% ipython --no-banner

In [1]: import numpy as np

In [2]: from numpy import linalg as LA

In [3]: np.set_printoptions(precision=2, suppress=True, linewidth=200, floatmode="fixed")

In [4]: rnd = lambda a: np.round(a, 2) + 0

In [5]: K = np.load("w.npy")

In [6]: K
Out[6]: 
array([[  1.18,  -1.70,  -6.19,   0.81,  11.92,   7.37,   5.99],
       [ 10.98,  -4.71,   0.57,   1.99,   6.88,  -1.19, -13.41],
       [ 10.27,  -2.69,   0.91,   1.59,   7.04,   1.41,  -1.41],
       [-18.70, -22.39,   1.08,  10.77, -16.69,   7.61, -20.37],
       [-10.41, -12.36,   9.58,   6.42, -24.41,  -3.19, -16.01],
       [ -6.58,  26.00,  -2.23, -13.98,  -3.98, -15.95,   5.99],
       [ -5.69,   5.29,   2.08,  -2.37,  -7.78,  -3.02,   6.98],
       [ 11.81, -14.09,  -0.22,   8.41,  12.71,  15.01,  11.00],
       [ 12.72,  14.32, -10.67,  -7.22,  28.41,   4.41,  21.00],
       [  4.50,  21.13,  -7.92, -11.60,  14.81,  -8.00,   6.40],
       [ -6.04, -16.07,   3.81,   7.59, -11.89,   0.71, -23.57],
       [ -9.92,  -1.72,   5.31,   0.36, -17.98,  -7.59, -13.97],
       [ -6.48, -22.49,   4.89,  11.98, -11.60,  10.19,  -8.19],
       [-22.82, -16.91,   2.99,   8.38, -22.67,   5.29, -11.58],
       [ 17.21,  -8.18,   3.58,   3.99,   7.00,  -1.57, -17.19],
       [ 13.73,   6.70,   5.50,  -3.21,   0.99,  -8.99,  -3.42],
       [  8.58,  -3.01,   0.80,   2.43,   7.19,   5.90,  10.61],
       [  7.21,  15.84,  -4.41,  -7.61,  13.60,  -0.93,  21.19],
       [  3.88, -15.30,  -5.51,   8.81,  15.57,  20.60,  15.79],
       [ 18.50,  17.92,  -8.11,  -8.78,  28.60,   0.81,  22.22],
       [-18.07,   3.52,   1.28,  -1.99, -16.99,  -3.90,   1.01],
       [ -6.82,   5.00,   0.22,  -2.79,  -6.40,  -4.22,  -0.20],
       [ 12.91,   9.28,  -1.30,  -4.39,  12.60,  -1.92,   9.77],
       [ 13.15, -21.38,   1.12,  11.98,  11.54,  16.62,   2.58],
       [ -3.60,  10.02,   3.19,  -5.61, -10.00, -12.00,  -6.81],
       [  8.25, -14.99,  -0.19,   8.42,   9.00,  12.71,   3.21]])

In [7]: lab = K[:, 2] > np.median(K[:, 2])

In [8]: f = K[lab].mean(axis=0) - K[~lab].mean(axis=0)

In [9]: ((K - K.mean(axis=0)) @ f > 0).astype(int)
Out[9]: array([0, 1, 0, 1, 1, 0, 1, 0, 0, 0, 1, 1, 1, 1, 1, 0, 0, 0, 0, 0, 1, 1, 0, 0, 1, 0])

In [10]: W0 = np.load("run12.npy")

In [11]: print(W0)
[[ 1.00  0.00  0.00  0.00  0.00  0.00]
 [ 0.00  1.00  0.00  0.00  0.00  0.00]
 [ 0.00  0.00  0.00  0.00  1.00  0.00]
 [ 0.00  0.00  0.00  1.00  0.00  0.00]
 [ 0.00  0.00 -1.00  0.00  0.00  0.00]
 [ 0.00  0.00  0.00  0.00  0.00  1.00]]

In [12]: Uu, sv, Vh = LA.svd(W0, full_matrices=False)

In [13]: (sv > 1e-8).sum()
Out[13]: np.int64(6)

In [14]: rnd(np.cumsum(sv ** 2) / np.sum(sv ** 2))
Out[14]: array([0.17, 0.33, 0.50, 0.67, 0.83, 1.00])

In [15]: rnd(np.sqrt((sv ** 2).sum())), rnd(LA.norm(W0))
Out[15]: (np.float64(2.45), np.float64(2.45))

In [16]: np.allclose(Uu * sv @ Vh, W0)
Out[16]: True

In [17]: Uu.shape, sv.shape, Vh.shape
Out[17]: ((6, 6), (6,), (6, 6))

In [18]: print(Uu.T @ W0 @ Vh.T)
[[1.00 0.00 0.00 0.00 0.00 0.00]
 [0.00 1.00 0.00 0.00 0.00 0.00]
 [0.00 0.00 1.00 0.00 0.00 0.00]
 [0.00 0.00 0.00 1.00 0.00 0.00]
 [0.00 0.00 0.00 0.00 1.00 0.00]
 [0.00 0.00 0.00 0.00 0.00 1.00]]

In [19]: W0[:, 5] @ W0[:, 1]
Out[19]: np.float64(0.0)

In [20]: rnd(LA.pinv(W0))
Out[20]: 
array([[ 1.00,  0.00,  0.00,  0.00,  0.00,  0.00],
       [ 0.00,  1.00,  0.00,  0.00,  0.00,  0.00],
       [ 0.00,  0.00,  0.00,  0.00, -1.00,  0.00],
       [ 0.00,  0.00,  0.00,  1.00,  0.00,  0.00],
       [ 0.00,  0.00,  1.00,  0.00,  0.00,  0.00],
       [ 0.00,  0.00,  0.00,  0.00,  0.00,  1.00]])
